>>> import numpy as np
>>> import numpy.linalg as la
>>> np.set_printoptions(precision=3, suppress=True, linewidth=100)
>>> def tidy(a):
...     return np.round(a, 3) + 0
... 
>>> feats = np.load("w.npy")
>>> tidy(feats)
array([[ 0.8  , -0.07 ,  0.034, -0.029,  0.038, -0.148, -0.011,  0.086, -0.015,  0.26 , -0.127,
        -0.195],
       [-0.07 ,  0.419,  0.053,  0.192,  0.209, -0.054,  0.184,  0.138, -0.098, -0.004, -0.233,
         0.188],
       [ 0.034,  0.053,  0.948,  0.135, -0.046,  0.001, -0.138, -0.041, -0.043, -0.036,  0.034,
         0.008],
       [-0.029,  0.192,  0.135,  0.438,  0.018,  0.064,  0.354,  0.034,  0.206,  0.064,  0.056,
        -0.098],
       [ 0.038,  0.209, -0.046,  0.018,  0.91 ,  0.014, -0.137, -0.065,  0.005, -0.015,  0.089,
        -0.057],
       [-0.148, -0.054,  0.001,  0.064,  0.014,  0.875, -0.082,  0.054, -0.042,  0.194, -0.096,
        -0.148],
       [-0.011,  0.184, -0.138,  0.354, -0.137, -0.082,  0.565, -0.085, -0.123,  0.054,  0.051,
        -0.119],
       [ 0.086,  0.138, -0.041,  0.034, -0.065,  0.054, -0.085,  0.934,  0.002, -0.093,  0.091,
         0.032],
       [-0.015, -0.098, -0.043,  0.206,  0.005, -0.042, -0.123,  0.002,  0.92 ,  0.006, -0.043,
         0.02 ],
       [ 0.26 , -0.004, -0.036,  0.064, -0.015,  0.194,  0.054, -0.093,  0.006,  0.645,  0.132,
         0.298],
       [-0.127, -0.233,  0.034,  0.056,  0.089, -0.096,  0.051,  0.091, -0.043,  0.132,  0.856,
        -0.037],
       [-0.195,  0.188,  0.008, -0.098, -0.057, -0.148, -0.119,  0.032,  0.02 ,  0.298, -0.037,
         0.69 ]])
>>> # equal to its transpose
>>> tidy(la.norm(feats, 2) / la.norm(feats))
np.float64(0.333)
>>> [round(float(x), 3) for x in la.svd(feats, compute_uv=False)[:3]]
[1.0, 1.0, 1.0]
>>> w, evecs = la.eigh(feats)
>>> tidy(la.eigvalsh(feats @ feats))
array([0., 0., 0., 1., 1., 1., 1., 1., 1., 1., 1., 1.])
>>> tidy(la.eigvalsh(feats + 3 * np.eye(12)))
array([3., 3., 3., 4., 4., 4., 4., 4., 4., 4., 4., 4.])
>>> tidy(evecs @ np.diag(w) @ evecs.T)
array([[ 0.8  , -0.07 ,  0.034, -0.029,  0.038, -0.148, -0.011,  0.086, -0.015,  0.26 , -0.127,
        -0.195],
       [-0.07 ,  0.419,  0.053,  0.192,  0.209, -0.054,  0.184,  0.138, -0.098, -0.004, -0.233,
         0.188],
       [ 0.034,  0.053,  0.948,  0.135, -0.046,  0.001, -0.138, -0.041, -0.043, -0.036,  0.034,
         0.008],
       [-0.029,  0.192,  0.135,  0.438,  0.018,  0.064,  0.354,  0.034,  0.206,  0.064,  0.056,
        -0.098],
       [ 0.038,  0.209, -0.046,  0.018,  0.91 ,  0.014, -0.137, -0.065,  0.005, -0.015,  0.089,
        -0.057],
       [-0.148, -0.054,  0.001,  0.064,  0.014,  0.875, -0.082,  0.054, -0.042,  0.194, -0.096,
        -0.148],
       [-0.011,  0.184, -0.138,  0.354, -0.137, -0.082,  0.565, -0.085, -0.123,  0.054,  0.051,
        -0.119],
       [ 0.086,  0.138, -0.041,  0.034, -0.065,  0.054, -0.085,  0.934,  0.002, -0.093,  0.091,
         0.032],
       [-0.015, -0.098, -0.043,  0.206,  0.005, -0.042, -0.123,  0.002,  0.92 ,  0.006, -0.043,
         0.02 ],
       [ 0.26 , -0.004, -0.036,  0.064, -0.015,  0.194,  0.054, -0.093,  0.006,  0.645,  0.132,
         0.298],
       [-0.127, -0.233,  0.034,  0.056,  0.089, -0.096,  0.051,  0.091, -0.043,  0.132,  0.856,
        -0.037],
       [-0.195,  0.188,  0.008, -0.098, -0.057, -0.148, -0.119,  0.032,  0.02 ,  0.298, -0.037,
         0.69 ]])
>>> np.unique(w.round(6) + 0, return_counts=True)[1]
array([3, 9])
